$ ipython --no-banner

In [1]: import numpy as np

In [2]: from numpy import linalg as LA

In [3]: np.set_printoptions(precision=2, suppress=True, linewidth=100, sign=" ")

In [4]: tidy = lambda a: np.round(a, 2) + 0

In [5]: W0 = np.vander(np.arange(6) - 2, 3, increasing=True)

In [6]: print(W0)
[[ 1 -2  4]
 [ 1 -1  1]
 [ 1  0  0]
 [ 1  1  1]
 [ 1  2  4]
 [ 1  3  9]]

In [7]: rng = np.random.default_rng(60)

In [8]: idx = rng.permutation(3)

In [9]: out = W0[:, idx] * rng.choice([-1, 1], 3)

In [10]: print(out)
[[-4 -1 -2]
 [-1 -1 -1]
 [ 0 -1  0]
 [-1 -1  1]
 [-4 -1  2]
 [-9 -1  3]]

In [11]: U, _, vt = LA.svd(W0.T @ out)

In [12]: print(tidy(U @ vt))
[[ 0. -1.  0.]
 [ 0.  0.  1.]
 [-1.  0.  0.]]

In [13]: print(tidy(LA.lstsq(W0, out)[0]))
[[ 0. -1.  0.]
 [ 0.  0.  1.]
 [-1.  0.  0.]]

In [14]: print(np.unravel_index(np.abs(out).argmax(), out.shape))
(np.int64(5), np.int64(0))

In [15]: print(tidy(LA.svd(out, compute_uv=False)))
[ 11.19   3.51   1.6 ]

In [16]: print(LA.matrix_rank(out))
3

In [17]: print(np.count_nonzero(out))
16

In [18]: np.zeros(6, 3)
---------------------------------------------------------------------------
TypeError                                 Traceback (most recent call last)
Cell In[18], line 1
----> 1 np.zeros(6, 3)

TypeError: Cannot interpret '3' as a data type

In [19]: print(tidy(out.mean(axis=0)))
[-3.17 -1.    0.5 ]

In [20]: print(out.sum(axis=1))
[-7 -3 -1 -1 -3 -7]

In [21]: print(tidy(LA.norm(out)))
11.83

In [22]: out[6]
---------------------------------------------------------------------------
IndexError                                Traceback (most recent call last)
Cell In[22], line 1
----> 1 out[6]

IndexError: index 6 is out of bounds for axis 0 with size 6

In [23]: print(np.abs(out).max())
9

In [24]: out[:, 3]
---------------------------------------------------------------------------
IndexError                                Traceback (most recent call last)
Cell In[24], line 1
----> 1 out[:, 3]

IndexError: index 3 is out of bounds for axis 1 with size 3

In [25]: out = np.c_[W0[:, :1] @ np.array([[-3]]), np.array([2, 2, 3, 1, 3, 2])]

In [26]: print(out)
[[-3  2]
 [-3  2]
 [-3  3]
 [-3  1]
 [-3  3]
 [-3  2]]

In [27]: print(tidy(LA.lstsq(W0, out[:, 0])[0]))
[-3.  0.  0.]

In [28]: vec = np.array([-5, -1])

In [29]: target = out @ vec

In [30]: print(tidy(LA.lstsq(out, target)[0]))
[-5. -1.]

In [31]: print(target)
[ 13  13  12  14  12  13]

In [32]: target = target + 0.1 * rng.normal(size=6)

In [33]: print(tidy(target))
[ 12.87  12.87  12.11  14.12  12.17  12.98]

In [34]: b, *_ = LA.lstsq(out, target)

In [35]: print(tidy(b))
[-4.97 -0.95]

In [36]: print(tidy(LA.norm(target - out @ b)))
0.28

In [37]: A = np.loadtxt("sample14.csv", delimiter=",")

In [38]: print(A)
[[-4.54  0.66  0.01 -1.63]
 [-1.06  0.85  0.45  0.29]
 [ 1.46 -1.07 -0.2  -2.5 ]
 [ 0.42  1.12  0.17  1.43]
 [-0.21  0.97  0.68  0.28]
 [ 2.8  -1.53 -0.17 -2.06]
 [-1.86  1.55 -0.04  2.08]
 [ 2.54 -2.36  0.07 -1.92]
 [ 3.04 -1.72 -0.16 -2.94]
 [-2.56  1.4   0.82 -0.8 ]
 [ 2.64 -2.29 -0.73 -2.12]
 [-1.75  1.47  0.26  3.36]
 [-0.01 -0.38  0.13 -2.32]
 [ 0.95 -2.11 -0.42  0.89]
 [-2.75  4.57  0.91  2.74]
 [-1.87  3.17  0.3  -0.66]
 [-2.07  1.45 -0.22  3.07]
 [ 0.28 -0.15 -0.55  0.41]
 [-1.76  0.84  0.02  2.63]
 [ 1.48 -1.84 -0.03 -0.86]
 [ 2.45 -2.38 -0.17 -1.75]
 [-1.64  0.92 -0.26  0.48]
 [ 0.72 -2.37 -0.17 -0.03]
 [ 0.09 -1.8   0.33 -1.11]
 [-0.74  1.03  0.03  0.77]
 [ 0.2  -1.62  0.89 -0.72]
 [-1.    1.61  0.66  1.77]
 [ 0.74 -0.24  0.18  1.97]
 [ 1.2  -0.35 -0.18  0.29]
 [ 1.17 -1.   -0.4  -2.09]
 [ 2.78 -1.48 -0.08  0.21]
 [ 1.75 -3.49  0.14 -1.37]
 [-1.    1.79  0.29  0.64]
 [-1.83  1.25  0.25  2.79]
 [-1.31  0.1  -0.7   3.63]
 [-0.47  1.44  0.35 -0.06]
 [ 1.92 -0.93 -0.22  1.1 ]]

In [39]: Xc = A - A.mean(axis=0)

In [40]: U, s, vt = LA.svd(Xc, full_matrices=False)

In [41]: print(tidy(Xc.mean(axis=0)))
[ 0.  0.  0.  0.]

In [42]: print(tidy(np.abs(vt[-1])))
[ 0.02  0.13  0.99  0.06]

In [43]: w1 = np.array([[0, -2, 2, 3, 1],
    ...:     [-3, -2, -3, 1, 2],
    ...:     [-1, 1, -1, 0, 1],
    ...:     [-3, -3, -3, 2, -2]])

In [44]: b = np.array([2, 2, 0, 1, 0])

In [45]: H = np.maximum(A @ w1 + b, 0)

In [46]: print(LA.matrix_rank(H))
5

In [47]: W2 = np.array([[0, -2, 0], [0, 0, -1], [0, 3, -2], [1, -2, 1], [-1, -2, 2]])

In [48]: print(w1 @ W2)
[[ 2 -2  3]
 [-1 -9 13]
 [-1 -3  3]
 [ 4 -3  7]]

In [49]: print((H @ W2).round(6).argmax(axis=1))
[ 0  0  1  0  2  1  0  1  1  2  1  0  0  0  2  2  0  0  0  1  1  0  1  1  0  1  0  0  0  1  0  1  2
  0  0  2  0]

In [50]: C2 = np.cov(A, rowvar=False)

In [51]: print(tidy(LA.eigvalsh(C2)[::-1]))
[ 7.56  1.75  0.68  0.12]

In [52]: print(tidy(A.std(axis=0)))
[ 1.83  1.75  0.4   1.8 ]

In [53]: print(tidy(np.polyfit(A[:, 3], A[:, 2], 1)))
[ 0.03  0.06]

In [54]: print(tidy(C2))
[[ 3.45 -2.61 -0.3  -1.81]
 [-2.61  3.15  0.34  1.88]
 [-0.3   0.34  0.16  0.09]
 [-1.81  1.88  0.09  3.35]]

In [55]: out = W0 / np.sqrt((W0 ** 2).mean(axis=1, keepdims=True))

In [56]: print(tidy(W0 - W0.mean(axis=1, keepdims=True)))
[[ 0.   -3.    3.  ]
 [ 0.67 -1.33  0.67]
 [ 0.67 -0.33 -0.33]
 [ 0.    0.    0.  ]
 [-1.33 -0.33  1.67]
 [-3.33 -1.33  4.67]]

In [57]: print(LA.matrix_rank(W0 - W0.mean(axis=1, keepdims=True)))
2

In [58]: mat = np.loadtxt("case17.csv", delimiter=",")

In [59]: print(tidy(mat))
[[ 0.21  0.21  0.15  0.09  0.21  0.03  0.21  0.03]
 [ 0.21  0.21  0.15  0.09  0.21  0.03  0.21  0.03]
 [ 0.15  0.15  0.11  0.06  0.15  0.02  0.15  0.02]
 [ 0.09  0.09  0.06  0.04  0.09  0.01  0.09  0.01]
 [ 0.21  0.21  0.15  0.09  0.21  0.03  0.21  0.03]
 [ 0.03  0.03  0.02  0.01  0.03  0.    0.03  0.  ]
 [ 0.21  0.21  0.15  0.09  0.21  0.03  0.21  0.03]
 [ 0.03  0.03  0.02  0.01  0.03  0.    0.03  0.  ]]

In [60]: # rank 1

In [61]: print(np.allclose(mat[:-1].T @ LA.lstsq(mat[:-1].T, mat[-1])[0], mat[-1]))
True

In [62]: print(np.unique(mat.round(6), axis=0).shape)
(4, 8)

In [63]: print(tidy(mat @ mat))
[[ 0.21  0.21  0.15  0.09  0.21  0.03  0.21  0.03]
 [ 0.21  0.21  0.15  0.09  0.21  0.03  0.21  0.03]
 [ 0.15  0.15  0.11  0.06  0.15  0.02  0.15  0.02]
 [ 0.09  0.09  0.06  0.04  0.09  0.01  0.09  0.01]
 [ 0.21  0.21  0.15  0.09  0.21  0.03  0.21  0.03]
 [ 0.03  0.03  0.02  0.01  0.03  0.    0.03  0.  ]
 [ 0.21  0.21  0.15  0.09  0.21  0.03  0.21  0.03]
 [ 0.03  0.03  0.02  0.01  0.03  0.    0.03  0.  ]]

In [64]: print(tidy((mat + mat.T) / 2))
[[ 0.21  0.21  0.15  0.09  0.21  0.03  0.21  0.03]
 [ 0.21  0.21  0.15  0.09  0.21  0.03  0.21  0.03]
 [ 0.15  0.15  0.11  0.06  0.15  0.02  0.15  0.02]
 [ 0.09  0.09  0.06  0.04  0.09  0.01  0.09  0.01]
 [ 0.21  0.21  0.15  0.09  0.21  0.03  0.21  0.03]
 [ 0.03  0.03  0.02  0.01  0.03  0.    0.03  0.  ]
 [ 0.21  0.21  0.15  0.09  0.21  0.03  0.21  0.03]
 [ 0.03  0.03  0.02  0.01  0.03  0.    0.03  0.  ]]

In [65]: print(tidy(np.sort(np.abs(LA.eigvals(mat)))))
[ 0.  0.  0.  0.  0.  0.  0.  1.]

In [66]: vec = np.array([3, 3, 4, 1, 1, 4, 5, 2])

In [67]: print(tidy(LA.eigvalsh(2 * mat - np.eye(8))))
[-1. -1. -1. -1. -1. -1. -1.  1.]

In [68]: print(tidy(np.eye(8) - mat))
[[ 0.79 -0.21 -0.15 -0.09 -0.21 -0.03 -0.21 -0.03]
 [-0.21  0.79 -0.15 -0.09 -0.21 -0.03 -0.21 -0.03]
 [-0.15 -0.15  0.89 -0.06 -0.15 -0.02 -0.15 -0.02]
 [-0.09 -0.09 -0.06  0.96 -0.09 -0.01 -0.09 -0.01]
 [-0.21 -0.21 -0.15 -0.09  0.79 -0.03 -0.21 -0.03]
 [-0.03 -0.03 -0.02 -0.01 -0.03  1.   -0.03  0.  ]
 [-0.21 -0.21 -0.15 -0.09 -0.21 -0.03  0.79 -0.03]
 [-0.03 -0.03 -0.02 -0.01 -0.03  0.   -0.03  1.  ]]

In [69]: print(tidy(mat @ mat @ vec))
[ 3.41  3.41  2.44  1.46  3.41  0.49  3.41  0.49]

In [70]: U, s, vt = LA.svd(mat)

In [71]: evecs = vt[:(s > 1e-8).sum()]

In [72]: vec = mat[1] + 5 * mat[7] + rng.integers(2) * np.eye(8)[5]

In [73]: print(tidy(vec))
[ 0.36  0.36  0.26  0.16  0.36  0.05  0.36  0.05]

In [74]: print(LA.matrix_rank(np.vstack([mat, vec])))
1

In [75]: print(tidy(LA.norm(vec - evecs.T @ evecs @ vec)))
0.0

In [76]: print(tidy(evecs.T @ evecs))
[[ 0.21  0.21  0.15  0.09  0.21  0.03  0.21  0.03]
 [ 0.21  0.21  0.15  0.09  0.21  0.03  0.21  0.03]
 [ 0.15  0.15  0.11  0.06  0.15  0.02  0.15  0.02]
 [ 0.09  0.09  0.06  0.04  0.09  0.01  0.09  0.01]
 [ 0.21  0.21  0.15  0.09  0.21  0.03  0.21  0.03]
 [ 0.03  0.03  0.02  0.01  0.03  0.    0.03  0.  ]
 [ 0.21  0.21  0.15  0.09  0.21  0.03  0.21  0.03]
 [ 0.03  0.03  0.02  0.01  0.03  0.    0.03  0.  ]]

In [77]: print(tidy(np.diag(evecs.T @ evecs)))
[ 0.21  0.21  0.11  0.04  0.21  0.    0.21  0.  ]

In [78]: E = np.loadtxt("test0.csv", delimiter=",")

In [79]: print(E)
[[ 9. -4. -2.  0.  4. -2.]
 [-4.  9.  2.  0. -4.  2.]
 [-2.  2.  6.  0. -2.  1.]
 [ 0.  0.  0.  5.  0.  0.]
 [ 4. -4. -2.  0.  9. -2.]
 [-2.  2.  1.  0. -2.  6.]]

In [80]: Lm = LA.cholesky(E)

In [81]: print(LA.eigvalsh(E).min() > 0)
True

In [82]: print(tidy(np.diag(Lm) ** 2))
[ 9.    7.22  5.38  5.    6.43  5.28]

In [83]: print(tidy(Lm))
[[ 3.    0.    0.    0.    0.    0.  ]
 [-1.33  2.69  0.    0.    0.    0.  ]
 [-0.67  0.41  2.32  0.    0.    0.  ]
 [ 0.    0.    0.    2.24  0.    0.  ]
 [ 1.33 -0.83 -0.33  0.    2.54  0.  ]
 [-0.67  0.41  0.17  0.   -0.28  2.3 ]]

In [84]: out = np.array([[-3, 3], [2, -3]])

In [85]: X = np.tile(out, (2, 2))

In [86]: print(X)
[[-3  3 -3  3]
 [ 2 -3  2 -3]
 [-3  3 -3  3]
 [ 2 -3  2 -3]]

In [87]: U, s, vt = LA.svd(X)

In [88]: evecs = vt[:(s > 1e-8).sum()]

In [89]: vec = X[0] + -1 * X[1] + rng.integers(2) * np.eye(4)[2]

In [90]: print(vec)
[-5.  6. -4.  6.]

In [91]: print(tidy(LA.norm(vec - evecs.T @ evecs @ vec)))
0.71

In [92]: print(LA.matrix_rank(np.vstack([X, vec])))
3

In [93]: vec = np.array([1, 0, -1])

In [94]: h1 = np.maximum(W0 @ vec, 0)

In [95]: print(h1)
[ 0  0  1  0  0  0]

In [96]: print(W0 * (h1 > 1e-9)[:, None])
[[ 0  0  0]
 [ 0  0  0]
 [ 1  0  0]
 [ 0  0  0]
 [ 0  0  0]
 [ 0  0  0]]

In [97]: print(np.flatnonzero(h1 > 1e-9))
[ 2]

In [98]: print(np.maximum(W0 @ vec, 0) - np.maximum(-W0 @ vec, 0))
[-3  0  1  0 -3 -8]

In [99]: print(tidy(np.trace(LA.pinv(X) @ X)))
2.0

In [100]: print(np.allclose(X[:-1].T @ LA.lstsq(X[:-1].T, X[-1])[0], X[-1]))
True

In [101]: try:
     ...:     LA.inv(X)
     ...: except LA.LinAlgError as e:
     ...:     print("failed:", e)
     ...: 
failed: Singular matrix

In [102]: print(np.unique(X.round(6), axis=0).shape)
(2, 4)

In [103]: U, s, vt = LA.svd(X)

In [104]: print(tidy(s))
[ 11.08   1.08   0.     0.  ]

In [105]: out = U[:, :2] @ np.diag(s[:2]) @ vt[:2]

In [106]: print(LA.matrix_rank(out))
2

In [107]: print(tidy(LA.norm(X - out) / LA.norm(X)))
0.0

In [108]: print(LA.matrix_rank(X, rtol=0.05))
2
